In [1]: import numpy as np

In [2]: from numpy import linalg as LA

In [3]: np.set_printoptions(suppress=True, linewidth=160)

In [4]: def tidy(a):
   ...:     return np.round(a, 2) + 0
   ...: 

In [5]: M = np.load("mat.npy")

In [6]: print(M)
[[ 0.47 -1.8   0.61  0.05  0.15 -0.31 -0.07  0.52 -0.11 -0.26  1.7 ]
 [ 0.81 -0.45  0.82 -0.23  0.12  0.06  1.35  1.06  0.83  1.03 -0.39]
 [-2.25 -1.07 -0.48  0.02 -0.83 -1.19 -0.44 -0.56  0.4  -1.18 -0.75]
 [ 0.15 -0.46 -0.44 -1.37  0.04 -0.66  0.84 -0.63 -1.37  1.42  3.69]]

In [7]: blk = np.stack([M, 2 * M, M[::-1]])

In [8]: print(tidy(np.einsum("bij,cij->bc", blk, blk)))
[[ 46.17  92.34   5.5 ]
 [ 92.34 184.67  11.01]
 [  5.5   11.01  46.17]]

In [9]: print((blk @ M.T).shape)
(3, 4, 4)

In [10]: print(LA.matrix_rank(blk))
[4 4 4]

In [11]: print(tidy(LA.norm(blk, axis=(1, 2))))
[ 6.79 13.59  6.79]

In [12]: print(blk.shape)
(3, 4, 11)

In [13]: M2 = np.array([[-1, -2],
    ...:     [1, 0],
    ...:     [-2, 0],
    ...:     [1, -2],
    ...:     [2, 1],
    ...:     [-1, 2],
    ...:     [-1, -1],
    ...:     [1, 2],
    ...:     [0, 1],
    ...:     [-1, -2],
    ...:     [-2, -2]])

In [14]: print(tidy(np.einsum("ij,ij->i", M, M)))
[ 7.2   6.45 11.17 21.35]

In [15]: print(tidy(M @ M2))
[[ -5.38  -3.39]
 [ -3.49  -0.6 ]
 [  4.25   4.83]
 [-10.63 -12.53]]

In [16]: print(tidy(np.einsum("ik,kj->ji", M, M2)))
[[ -5.38  -3.49   4.25 -10.63]
 [ -3.39  -0.6    4.83 -12.53]]

In [17]: print(np.vstack([M, M2.T]).shape)
(6, 11)

In [18]: print(LA.matrix_rank(M @ M2))
2

In [19]: print(LA.matrix_rank(np.vstack([M, M2.T])))
6

In [20]: print(tidy(np.einsum("ik,kj->ij", M, M2)))
[[ -5.38  -3.39]
 [ -3.49  -0.6 ]
 [  4.25   4.83]
 [-10.63 -12.53]]

In [21]: X = np.load("x.npy")

In [22]: print(X)
[[ 0.53  0.35  0.53  0.44]
 [-4.49 -4.46 -4.51 -4.49]
 [-2.03 -2.03 -2.03 -2.03]
 [-0.91 -0.97 -1.06 -1.01]
 [-7.3  -7.33 -7.42 -7.42]
 [-2.48 -2.56 -2.46 -2.51]
 [-1.71 -1.69 -1.6  -1.61]
 [-0.78 -0.73 -0.7  -0.62]
 [-0.05  0.09 -0.03 -0.02]
 [-2.48 -2.33 -2.39 -2.33]
 [ 2.15  2.23  2.21  2.14]
 [-3.64 -3.57 -3.52 -3.56]
 [-0.26 -0.34 -0.21 -0.25]
 [ 2.75  2.74  2.7   2.66]
 [ 4.49  4.55  4.49  4.48]
 [-0.6  -0.53 -0.59 -0.57]
 [-1.8  -1.76 -1.85 -1.84]
 [ 0.76  0.71  0.74  0.61]
 [ 0.1   0.15  0.2   0.1 ]
 [-2.49 -2.58 -2.51 -2.61]
 [-0.13 -0.09 -0.09 -0.13]
 [ 3.35  3.34  3.33  3.34]
 [-0.88 -0.87 -0.88 -0.93]
 [ 0.9   0.88  0.9   0.97]
 [ 1.39  1.31  1.38  1.26]
 [ 3.25  3.18  3.21  3.17]
 [-4.7  -4.69 -4.84 -4.74]
 [-9.55 -9.56 -9.59 -9.59]
 [ 3.74  3.7   3.78  3.68]
 [-3.52 -3.39 -3.38 -3.44]
 [ 0.05  0.    0.    0.14]
 [-2.06 -1.96 -2.01 -1.95]
 [-2.08 -2.04 -2.05 -2.09]
 [-1.39 -1.44 -1.34 -1.48]
 [ 3.95  3.92  3.91  3.87]
 [-2.03 -1.96 -1.94 -2.02]]

In [23]: M2 = X / np.sqrt((X ** 2).mean(axis=1, keepdims=True))

In [24]: print(tidy(LA.norm(M2, axis=1)))
[2. 2. 2. 2. 2. 2. 2. 2. 2. 2. 2. 2. 2. 2. 2. 2. 2. 2. 2. 2. 2. 2. 2. 2. 2. 2. 2. 2. 2. 2. 2. 2. 2. 2. 2. 2.]

In [25]: print(LA.matrix_rank(M2) == LA.matrix_rank(X))
True

In [26]: hat = X @ LA.solve(X.T @ X, X.T)

In [27]: print(tidy(LA.eigvalsh(hat)))
[0. 0. 0. 0. 0. 0. 0. 0. 0. 0. 0. 0. 0. 0. 0. 0. 0. 0. 0. 0. 0. 0. 0. 0. 0. 0. 0. 0. 0. 0. 0. 0. 1. 1. 1. 1.]

In [28]: print(tidy(hat @ X[:, 1]))
[ 0.35 -4.46 -2.03 -0.97 -7.33 -2.56 -1.69 -0.73  0.09 -2.33  2.23 -3.57 -0.34  2.74  4.55 -0.53 -1.76  0.71  0.15 -2.58 -0.09  3.34 -0.87  0.88  1.31  3.18
 -4.69 -9.56  3.7  -3.39  0.   -1.96 -2.04 -1.44  3.92 -1.96]

In [29]: print(tidy(np.diag(hat)))
[0.23 0.06 0.01 0.14 0.27 0.1  0.11 0.13 0.15 0.14 0.11 0.13 0.11 0.08 0.12 0.03 0.06 0.13 0.1  0.12 0.02 0.04 0.03 0.06 0.1  0.06 0.21 0.28 0.09 0.19 0.18
 0.07 0.04 0.13 0.08 0.1 ]

In [30]: r0 = np.array([-3, 0, -5, 2, 1, 3, -3])

In [31]: rng = np.random.default_rng(929)

In [32]: arr = np.outer(rng.normal(size=15), r0) + 0.1 * rng.normal(size=(15, 7))

In [33]: print(tidy(arr))
[[-0.14  0.01 -0.01  0.06  0.11  0.07 -0.25]
 [-2.46  0.18 -3.95  1.69  0.92  2.33 -2.58]
 [ 0.84 -0.05  1.44 -0.69 -0.23 -0.83  0.97]
 [-0.74  0.1  -0.88  0.24  0.18  0.5  -0.67]
 [-2.77  0.03 -5.08  1.98  1.02  2.98 -2.94]
 [ 3.09  0.08  5.43 -1.96 -0.95 -3.15  3.31]
 [-2.76 -0.16 -4.29  1.78  0.84  2.65 -2.52]
 [ 3.21  0.1   5.29 -2.04 -1.04 -3.2   2.96]
 [ 5.7   0.07  9.33 -3.97 -2.1  -5.72  5.77]
 [ 4.36 -0.07  7.1  -2.87 -1.32 -4.3   4.23]
 [ 1.26  0.06  2.23 -0.88 -0.48 -1.28  1.1 ]
 [-0.23  0.04 -0.32  0.01 -0.06  0.18 -0.33]
 [ 2.59 -0.05  4.48 -1.78 -0.85 -2.83  2.62]
 [-1.48  0.08 -2.29  1.14  0.29  1.64 -1.63]
 [ 1.3   0.14  2.27 -0.97 -0.51 -1.53  1.46]]

In [34]: Xc = arr - arr.mean(axis=0)

In [35]: U, sig, Vt = LA.svd(Xc, full_matrices=False)

In [36]: print(np.searchsorted(np.cumsum(sig ** 2) / (sig ** 2).sum(), 0.9) + 1)
1

In [37]: print(LA.matrix_rank(Xc))
7

In [38]: print(np.abs(Vt[0]).argmax())
2

In [39]: print(np.abs(U[:, 0]).argmax())
8

In [40]: M2 = np.array([[-2, -1], [1, -3], [4, -5], [-4, -3], [3, -1], [-2, 0], [4, -2]])

In [41]: print(np.vstack([arr, M2.T]).shape)
(17, 7)

In [42]: print(LA.matrix_rank(np.vstack([arr, M2.T])))
7

In [43]: print(tidy(X.sum(axis=0)))
[-29.95 -29.73 -29.62 -30.38]

In [44]: print(tidy(LA.norm(X)))
37.14

In [45]: print(X.shape)
(36, 4)

In [46]: print(LA.matrix_rank(X))
4

In [47]: print(np.abs(X).max())
9.59

In [48]: M2 = np.c_[arr[:, :5] @ np.array([[7, 4, 6, 8, 7],
    ...:     [0, 3, 5, 7, 0],
    ...:     [3, 0, 8, 6, 1],
    ...:     [0, 9, 3, 8, 3],
    ...:     [5, 2, 8, 8, 5]]), np.array([1, 0, 3, 0, 1, 0, 0, -3, 1, -1, 2, -3, 2, 2, 3])]

In [49]: print(tidy(M2))
[[ -0.48   0.23   0.19   0.26  -0.28   1.  ]
 [-24.46   7.75 -33.02 -21.24 -11.49   0.  ]
 [  9.01  -3.44  12.36   7.64   4.07   3.  ]
 [ -6.91  -0.13  -8.79  -7.11  -4.44   0.  ]
 [-29.56   8.87 -43.02 -28.44 -13.47   1.  ]
 [ 33.12  -6.97  48.82  34.49  16.39   0.  ]
 [-27.96   6.16 -39.59 -27.97 -14.05   0.  ]
 [ 33.15  -7.31  47.68  33.51  16.44  -3.  ]
 [ 57.43 -16.87  80.55  53.6   26.87   1.  ]
 [ 45.25 -11.21  63.49  43.53  22.43  -1.  ]
 [ 13.13  -3.63  19.26  13.05   6.03   2.  ]
 [ -2.87  -0.82  -4.18  -3.86  -2.21  -3.  ]
 [ 27.26  -7.58  38.88  26.07  12.95   2.  ]
 [-15.79   5.14 -21.1  -13.63  -7.79   2.  ]
 [ 13.38  -4.09  19.69  13.2    5.94   3.  ]]

In [50]: print(tidy(LA.norm(M2 - arr @ LA.lstsq(arr, M2)[0], axis=0)))
[0.   0.   0.   0.   0.   6.73]

In [51]: m1 = np.loadtxt("out13.csv", delimiter=",")

In [52]: print(m1)
[[-0.9  -1.5  -1.    0.2  -3.2   1.9  -2.94]
 [-0.9   1.   -0.4   0.3   1.6   0.1   1.97]
 [-0.5  -0.3  -1.   -1.8  -0.5  -0.3  -0.58]
 [-1.2  -0.8  -1.5   0.9   0.1   0.1  -1.56]
 [-2.    0.2  -0.6   1.1   1.1  -0.2   0.38]
 [-1.1  -0.1  -0.1  -0.6  -1.   -0.6  -0.23]
 [-1.5  -1.1  -1.7  -0.3   0.5  -0.7  -2.25]
 [-0.3   1.5   0.1  -0.4  -1.6  -1.7   2.98]
 [ 0.7   2.4   0.9  -1.1  -0.5  -0.3   4.75]
 [-0.1  -0.3   0.7   0.1  -1.6  -0.4  -0.6 ]
 [-0.6   0.2   0.8  -0.6   0.1   2.    0.38]
 [-0.8  -0.6   0.6  -1.2   0.5   0.5  -1.19]
 [ 0.   -1.6   1.8  -0.6  -0.4  -0.1  -3.2 ]
 [ 0.3  -0.9   0.3   0.7  -0.1  -1.5  -1.88]
 [-0.3   1.   -2.1  -0.4  -1.1   0.5   1.98]
 [ 0.1  -0.1   1.4   0.4   0.4   0.4  -0.22]
 [-0.2   0.8   1.1  -0.2   0.1  -0.4   1.57]
 [ 0.3   0.1  -0.2  -1.5   0.3   1.5   0.23]
 [ 1.6  -0.8   2.2  -0.9  -1.6  -0.9  -1.53]
 [ 0.7   0.5  -0.5  -1.5  -1.    2.    1.  ]
 [ 0.1   0.4  -2.3   0.7  -0.6  -0.2   0.67]
 [-0.8  -0.8  -0.4   0.   -1.   -0.4  -1.55]
 [ 0.2  -1.1   1.5   0.7   0.2  -1.1  -2.14]
 [ 2.   -0.7   0.    0.1  -1.1   0.7  -1.29]
 [ 0.9   0.3   0.9  -3.5   0.3   0.1   0.6 ]
 [ 0.2   1.6  -0.3   0.7  -0.3   0.2   3.18]
 [ 0.1  -0.6  -1.5   1.   -2.   -0.7  -1.2 ]
 [ 0.8  -0.5  -0.1   0.2  -1.8  -1.8  -1.01]
 [ 0.2   1.5  -1.7  -1.1   1.2   0.3   2.96]
 [ 2.3   0.1  -0.2   1.   -1.   -0.2   0.29]
 [ 0.5  -0.2  -0.8  -0.1   0.1  -0.8  -0.44]
 [ 1.1   0.3  -0.8   0.6  -1.1   1.4   0.61]
 [-0.3   1.8  -1.7  -1.9   1.9   0.3   3.66]
 [ 0.8  -0.1   0.3  -1.1  -0.9   0.5  -0.19]
 [ 2.    0.3   1.   -1.1  -0.2  -1.    0.57]
 [ 0.3  -0.5   0.3   0.9   0.7   0.5  -0.95]
 [ 0.1   1.8   1.3  -0.1   0.1   1.    3.55]
 [ 0.3   0.9  -1.6   0.3  -0.1   0.    1.82]
 [ 0.3   0.6   0.7   0.7   0.2   2.3   1.15]
 [ 0.   -1.3   0.5  -2.3   2.1   1.2  -2.51]
 [ 1.4   1.4   0.8  -2.    0.    0.2   2.74]
 [-0.1   0.1   2.   -1.6   0.5  -1.3   0.26]
 [ 0.4   0.3   0.3   0.5   1.    0.    0.55]
 [-1.    1.2   1.   -1.4   1.2   0.5   2.38]]

In [53]: O, evecs = LA.qr(m1[:, :4])[0], LA.qr(m1[:, 4:])[0]

In [54]: sig = LA.svd(O.T @ evecs, compute_uv=False)

In [55]: print(tidy(sig))
[1.   0.38 0.16]

In [56]: idx = m1[:, 3] > np.median(m1[:, 3])

In [57]: r0 = m1[idx].mean(axis=0) - m1[~idx].mean(axis=0)

In [58]: print(np.argsort(-np.abs(r0).round(6), kind="stable"))
[3 6 2 4 1 0 5]

In [59]: print(tidy(r0))
[ 0.06 -0.36 -0.45  1.73 -0.38 -0.05 -0.73]

In [60]: Xc = m1 - m1.mean(axis=0)

In [61]: U, sig, Vt = LA.svd(Xc, full_matrices=False)

In [62]: print(tidy(np.abs(Vt[-1])))
[0.01 0.89 0.   0.   0.   0.   0.45]

In [63]: print(np.abs(Vt[0]).argmax())
6

In [64]: print(LA.matrix_rank(Xc))
7

In [65]: print(tidy(Vt[0] * np.sign(Vt[0, np.abs(Vt[0]).argmax()])))
[ 0.04  0.44 -0.04 -0.13  0.16  0.06  0.87]

In [66]: K = rng.normal(size=(34, 4))

In [67]: K = 10 * K / LA.norm(K, axis=1, keepdims=True)

In [68]: print(tidy(K))
[[-0.15 -9.67  0.22  2.54]
 [-6.94 -6.14 -3.4  -1.6 ]
 [-1.76  6.5   2.11  7.08]
 [ 5.39  0.12  5.21 -6.62]
 [-3.92  4.57 -7.98  0.1 ]
 [ 5.43  1.79 -2.79 -7.71]
 [ 1.91  1.12 -8.17  5.32]
 [-0.42  5.28 -7.27 -4.38]
 [ 8.39 -5.11  1.58 -0.97]
 [-2.21  9.52 -0.37  2.07]
 [ 6.14 -0.05  7.82  1.06]
 [-4.55 -0.03  7.58  4.67]
 [ 4.24 -7.2   0.4  -5.48]
 [ 3.95  6.5  -6.5  -0.14]
 [ 3.36  9.09  0.32  2.44]
 [ 2.85  7.34 -2.82  5.48]
 [-1.42  4.58  7.36 -4.78]
 [ 1.43  8.37 -1.81 -4.97]
 [-6.79 -6.11  4.07  0.36]
 [ 2.81 -5.34  3.09 -7.35]
 [-8.36  4.81  2.23  1.4 ]
 [ 1.68 -0.13 -0.86 -9.82]
 [ 0.91 -0.12  8.72  4.82]
 [-5.15 -1.31  5.75  6.22]
 [-6.04  6.83  0.32 -4.1 ]
 [-6.85 -6.46 -3.15  1.24]
 [ 1.86 -5.68  1.56  7.87]
 [ 2.09 -2.28 -1.69  9.36]
 [-6.78  7.32  0.65  0.31]
 [ 1.27 -7.27  5.52 -3.87]
 [-0.36 -3.02  5.7  -7.64]
 [ 2.02 -8.92 -2.35 -3.29]
 [-5.31 -3.12 -4.04  6.76]
 [-1.69 -3.65 -9.04  1.46]]

In [69]: basis = K[[5, 19]].astype(float)

In [70]: for _ in range(4):
    ...:     idx = LA.norm(K[:, None] - basis, axis=-1).argmin(axis=1)
    ...:     basis = np.array([K[idx == j].mean(axis=0) for j in range(2)])
    ...: 

In [71]: print(idx)
[1 1 0 1 0 0 0 0 1 0 1 1 1 0 0 0 1 0 1 1 0 0 1 1 0 1 1 1 0 1 1 1 1 0]

In [72]: print(np.bincount(idx))
[15 19]

In [73]: print(tidy(basis[1] - basis[0]))
[ 0.58 -8.87  5.43  0.54]
